% python3 -q
>>> import numpy as np
>>> np.set_printoptions(precision=3, suppress=True, linewidth=140)
>>> data = np.load("out9.npy")
>>> print(data)
[[-0.545 -1.089 -0.545]
 [ 1.278  2.556  1.278]
 [ 0.104  0.208  0.104]
 [ 0.623  1.247  0.623]
 [ 1.305  2.61   1.305]
 [ 1.3    2.6    1.3  ]
 [ 2.624  5.248  2.624]
 [ 0.968  1.935  0.968]
 [ 0.547  1.094  0.547]
 [ 0.355  0.71   0.355]
 [ 1.11   2.22   1.11 ]]
>>> r = np.linalg.matrix_rank(data)
>>> print(r)
1
>>> ns = np.linalg.svd(data)[2][r:].T
>>> print(ns @ ns.T)
[[ 0.833 -0.333 -0.167]
 [-0.333  0.333 -0.333]
 [-0.167 -0.333  0.833]]
>>> print([int(np.linalg.matrix_rank(data[:, :j + 1])) for j in range(3)])
[1, 1, 1]
>>> print([int(np.linalg.matrix_rank(np.delete(data, i, axis=0))) for i in range(11)])
[1, 1, 1, 1, 1, 1, 1, 1, 1, 1, 1]
>>> print(np.allclose(data @ ns, 0))
True
>>> print(np.round(data @ ns, 3) + 0)
[[0. 0.]
 [0. 0.]
 [0. 0.]
 [0. 0.]
 [0. 0.]
 [0. 0.]
 [0. 0.]
 [0. 0.]
 [0. 0.]
 [0. 0.]
 [0. 0.]]
>>> print(np.linalg.matrix_rank(data.T @ data), np.linalg.matrix_rank(data @ data.T))
1 1
>>> print([int(np.linalg.matrix_rank(data[:i])) for i in range(1, len(data) + 1)])
[1, 1, 1, 1, 1, 1, 1, 1, 1, 1, 1]
>>> left, sigma, VT = np.linalg.svd(data)
>>> print(sigma.round(3) + 0)
[9.551 0.    0.   ]
>>> Y = left[:, :1] @ np.diag(sigma[:1]) @ VT[:1]
>>> print(np.linalg.matrix_rank(Y))
1
>>> print(Y)
[[-0.545 -1.089 -0.545]
 [ 1.278  2.556  1.278]
 [ 0.104  0.208  0.104]
 [ 0.623  1.247  0.623]
 [ 1.305  2.61   1.305]
 [ 1.3    2.6    1.3  ]
 [ 2.624  5.248  2.624]
 [ 0.968  1.935  0.968]
 [ 0.547  1.094  0.547]
 [ 0.355  0.71   0.355]
 [ 1.11   2.22   1.11 ]]
>>> print(round(float(np.abs(data - Y).max()), 3))
0.0
>>> print(round(np.linalg.norm(data - Y, 2), 3), round(sigma[1], 3))
0.0 0.0
>>> print(np.linalg.matrix_rank(data, rtol=0.05))
1
>>> J = np.array([[0, 0, 3, 0], [0, 0, 1, 1], [0, 3, 3, 0]])
>>> T = np.stack([J, 2 * J, J[::-1]])
>>> print(np.linalg.matrix_rank(T.reshape(3, -1)))
2
>>> print(T.shape)
(3, 3, 4)
>>> print(np.linalg.matrix_rank(T))
[3 3 3]
>>> print(np.linalg.norm(T, axis=(1, 2)))
[ 5.385 10.77   5.385]
>>> print(T.sum(axis=0))
[[ 0  3 12  0]
 [ 0  0  4  4]
 [ 0  9 12  0]]
>>> r0 = np.array([-4, -4, 2])
>>> mat = np.array([np.roll(r0, i) for i in range(3)])
>>> print(mat)
[[-4 -4  2]
 [ 2 -4 -4]
 [-4  2 -4]]
>>> r0, r1 = mat[1], mat[0]
>>> print(r0 @ r1)
0
>>> print(r0 @ r0)
36
>>> pr = (r0 @ r1) / (r0 @ r0) * r0
>>> print(np.linalg.matrix_rank(np.outer(r0, r1)))
1
>>> print(pr)
[ 0. -0. -0.]
>>> print(r1 - pr)
[-4. -4.  2.]
>>> print(round(np.linalg.norm(r0 + r1) ** 2 + np.linalg.norm(r0 - r1) ** 2, 3))
144.0
>>> print(np.linalg.norm(mat, axis=0))
[6. 6. 6.]
>>> print(np.linalg.svd(mat, compute_uv=False))
[6. 6. 6.]
>>> print(mat[:, 2] @ mat[:, 0])
0
>>> print(mat @ mat.T)
[[36  0  0]
 [ 0 36  0]
 [ 0  0 36]]
>>> def softmax(z):
...     e = np.exp(z - z.max(axis=-1, keepdims=True))
...     return e / e.sum(axis=-1, keepdims=True)
... 
>>> print(softmax(mat[1]))
[0.995 0.002 0.002]
>>> print(softmax(mat[1] + -2))
[0.995 0.002 0.002]
>>> print(softmax(mat).sum(axis=1))
[1. 1. 1.]
>>> S = mat @ mat.T / np.sqrt(3)
>>> print(np.round(softmax(S + np.triu(np.full(S.shape, -np.inf), 1)), 3) + 0)
[[1. 0. 0.]
 [0. 1. 0.]
 [0. 0. 1.]]
>>> print(np.round(softmax(S), 3) + 0)
[[1. 0. 0.]
 [0. 1. 0.]
 [0. 0. 1.]]
>>> F = np.loadtxt("block7.csv", delimiter=",")
>>> print(F)
[[-0.452  1.155  0.358]
 [-5.055 -2.717 -1.21 ]
 [-2.613 -3.612 -2.688]
 [-1.224 -1.962 -0.543]
 [ 0.072 -3.546 -0.874]
 [ 2.35   0.321  2.346]
 [ 0.8   -1.601 -4.901]
 [-2.787 -8.267  2.439]
 [ 0.267 -4.385 -0.461]
 [ 2.359 10.923 -3.41 ]
 [-4.199  3.506 -4.181]
 [ 0.485 -0.05   2.434]
 [ 3.279 -6.707 -1.311]
 [ 1.177 -3.917 -5.219]
 [-0.606  1.303 -3.829]
 [ 0.914 -0.44   0.201]
 [ 1.949 -1.294  2.453]
 [-1.09   2.192 -4.343]]
>>> Q, evecs = np.linalg.qr(F[:, :1])[0], np.linalg.qr(F[:, 1:])[0]
>>> sigma = np.linalg.svd(Q.T @ evecs, compute_uv=False)
>>> print(round(float(np.linalg.norm(Q @ Q.T - evecs @ evecs.T, 2)), 3))
1.0
>>> print(sigma)
[0.246]
>>> x0 = np.array([0, 0, -3])
>>> rhs = F @ x0
>>> print(np.round(np.linalg.pinv(F) @ F, 3) + 0)
[[1. 0. 0.]
 [0. 1. 0.]
 [0. 0. 1.]]
>>> rng = np.random.default_rng(414)
>>> rhs = rhs + 0.1 * rng.normal(size=18)
>>> print(rhs)
[-1.212  3.551  8.176  1.624  2.709 -6.864 14.603 -7.428  1.227 10.281 12.471 -7.273  4.043 15.661 11.642 -0.65  -7.29  13.032]
>>> b, *_ = np.linalg.lstsq(F, rhs)
>>> print(np.round(F.T @ (rhs - F @ b), 3) + 0)
[0. 0. 0.]
>>> M = (rng.random((4, 4)) < 0.3) + np.eye(4)
>>> M /= M.sum(axis=1, keepdims=True)
>>> print(M)
[[1.   0.   0.   0.  ]
 [0.   1.   0.   0.  ]
 [0.   0.25 0.5  0.25]
 [0.5  0.   0.   0.5 ]]
>>> left, sigma, VT = np.linalg.svd(data)
>>> evecs = VT[:(sigma > 1e-8).sum()]
>>> x0 = data[1] + 2 * data[5] + rng.integers(2) * np.eye(3)[1]
>>> print(x0)
[3.878 7.756 3.878]
>>> print(np.linalg.matrix_rank(np.vstack([data, x0])))
1
>>> print(evecs.T @ evecs)
[[0.167 0.333 0.167]
 [0.333 0.667 0.333]
 [0.167 0.333 0.167]]
>>> print(np.diag(evecs.T @ evecs))
[0.167 0.667 0.167]
>>> print(np.allclose(evecs.T @ evecs @ x0, x0))
True
>>> print(round(float(np.linalg.norm(x0 - evecs.T @ evecs @ x0)), 3))
0.0
>>> Y = np.array([[1, 2], [0, 2]])
>>> Z = np.kron(Y, M)
>>> print(round(float(np.linalg.norm(Z, 2)), 3), np.round(np.linalg.norm(Y, 2) * np.linalg.norm(M, 2), 3))
3.349 3.349
>>> m1 = np.loadtxt("a.csv", delimiter=",")
>>> print(m1)
[[ -2.   9.   3.  -7.]
 [  9.  12.   0.   5.]
 [  3.   0.  -2.   1.]
 [ -7.   5.   1. -12.]]
>>> # symmetric, so the eigenvalues are real
>>> w, evecs = np.linalg.eigh(m1)
>>> print(np.abs(evecs[:, -1]))
[0.427 0.9   0.072 0.055]
>>> print(np.unique(w.round(6) + 0, return_counts=True)[1])
[1 1 1 1]
>>> print(w)
[-18.51   -2.834   0.768  16.576]
>>> w, evecs = np.linalg.eigh(m1)
>>> x0 = np.array([4, 5, 8, 5])
>>> print((np.sign(evecs[:, -1].round(6)) == np.sign(evecs[0, -1].round(6))).astype(int))
[1 1 1 1]
>>> print(x0 @ m1 @ x0)
442.0
>>> feats = np.load("arr.npy")
>>> print(feats)
[[ 0  2 -2 -3]
 [ 0  0 -3 -1]
 [ 0  0  0  1]
 [ 0  0  0  0]]
>>> # looks like rank 3
>>> labels = data[:, 0] > np.median(data[:, 0])
>>> r0 = data[labels].mean(axis=0) - data[~labels].mean(axis=0)
>>> print(r0)
[1.181 2.363 1.181]
>>> print(np.argsort(-np.abs(r0).round(6), kind="stable"))
[1 0 2]
>>> print(labels.astype(int))
[0 1 0 0 1 1 1 0 0 0 1]
>>> left, sigma, VT = np.linalg.svd(feats)
>>> print(sigma)
[4.855 2.014 0.614 0.   ]
>>> Y = left[:, :3] @ np.diag(sigma[:3]) @ VT[:3]
>>> print(np.linalg.matrix_rank(feats, rtol=0.05))
3
>>> print(feats @ feats)
[[ 0  0 -6 -4]
 [ 0  0  0 -3]
 [ 0  0  0  0]
 [ 0  0  0  0]]
>>> print(np.trace(feats))
0
>>> print(np.linalg.matrix_power(feats, 3))
[[ 0  0  0 -6]
 [ 0  0  0  0]
 [ 0  0  0  0]
 [ 0  0  0  0]]
>>> print((feats - feats.T) / 2)
[[ 0.   1.  -1.  -1.5]
 [-1.   0.  -1.5 -0.5]
 [ 1.   1.5  0.   0.5]
 [ 1.5  0.5 -0.5  0. ]]
>>> print(np.allclose(feats, feats.T))
False
>>> print((feats + feats.T) / 2)
[[ 0.   1.  -1.  -1.5]
 [ 1.   0.  -1.5 -0.5]
 [-1.  -1.5  0.   0.5]
 [-1.5 -0.5  0.5  0. ]]
>>> print(np.round(np.abs(np.linalg.eigvals(feats)).max(), 3))
0.0
>>> labels = rng.permutation(4)
>>> print(labels)
[0 1 2 3]
>>> Y = feats[labels][:, labels]
>>> print(Y)
[[ 0  2 -2 -3]
 [ 0  0 -3 -1]
 [ 0  0  0  1]
 [ 0  0  0  0]]
>>> print(np.round(np.linalg.det(2 * feats), 3), np.round(np.linalg.det(feats), 3))
0.0 0.0
>>> print(round(float(np.linalg.det(feats.T)), 3))
0.0
>>> A = np.array([[-1, -2, -1], [1, 0, -2], [2, 2, -2], [1, 0, -2]])
>>> print(A)
[[-1 -2 -1]
 [ 1  0 -2]
 [ 2  2 -2]
 [ 1  0 -2]]
>>> print(np.argsort(-np.linalg.norm(A, axis=0).round(6), kind="stable")[:3])
[2 1 0]
>>> print([round(float(x), 3) for x in np.linalg.svd(A, compute_uv=False)[:3]])
[4.457, 2.843, 0.223]
>>> print(round(float(np.linalg.norm(A, 2) / np.linalg.norm(A)), 3))
0.842
>>> print(np.linalg.matrix_rank(A, rtol=0.1))
2
>>> print(round(np.log10(np.linalg.cond(A))))
1
>>> print(np.linalg.cond(A) > 100)
False
>>> x0 = np.array([1, -1, 1])
>>> rhs = A @ x0
>>> print(np.linalg.lstsq(A, rhs)[0])
[ 1. -1.  1.]
>>> rhs = rhs + 0.05 * rng.normal(size=4)
>>> print(rhs)
[ 0.041 -1.095 -2.028 -0.937]
>>> b, *_ = np.linalg.lstsq(A, rhs)
>>> print(np.round(A.T @ (rhs - A @ b), 3) + 0)
[0. 0. 0.]
>>> print(round(np.linalg.norm(rhs - A @ b), 3))
0.111
>>> print(b.round())
[ 1. -1.  1.]
>>> left, sigma, VT = np.linalg.svd(J, full_matrices=False)
>>> print(np.abs(left[:, 0]).round(6).argmax())
2
>>> print(np.cumsum(sigma ** 2) / np.sum(sigma ** 2))
[0.839 0.97  1.   ]
>>> r0, r1 = A[0], A[2]
>>> print(r0 @ r1)
-4
>>> print(r0 @ r0)
6
>>> pr = (r0 @ r1) / (r0 @ r0) * r0
>>> print(round((r1 - pr) @ r0, 3))
-0.0
>>> print(np.linalg.matrix_rank(np.outer(r0, r1)))
1
>>> print(pr)
[0.667 1.333 0.667]
>>> print(round(float(np.linalg.norm(r0 + r1) ** 2 + np.linalg.norm(r0 - r1) ** 2), 3))
36.0
>>> Y = np.c_[A[:, :1] @ np.array([[3]]), np.array([-1, 8, 0, 6])]
>>> print(Y)
[[-3 -1]
 [ 3  8]
 [ 6  0]
 [ 3  6]]
>>> print(np.linalg.matrix_rank(Y))
2
>>> print(np.linalg.matrix_rank(np.c_[A, Y]))
4
>>> print(np.round(np.linalg.lstsq(A, Y[:, 0])[0], 3) + 0)
[3. 0. 0.]
>>> print(np.linalg.norm(np.linalg.qr(A)[0].T @ Y, axis=0) ** 2 / ((Y ** 2).sum(axis=0) + 1e-12))
[1.   0.98]
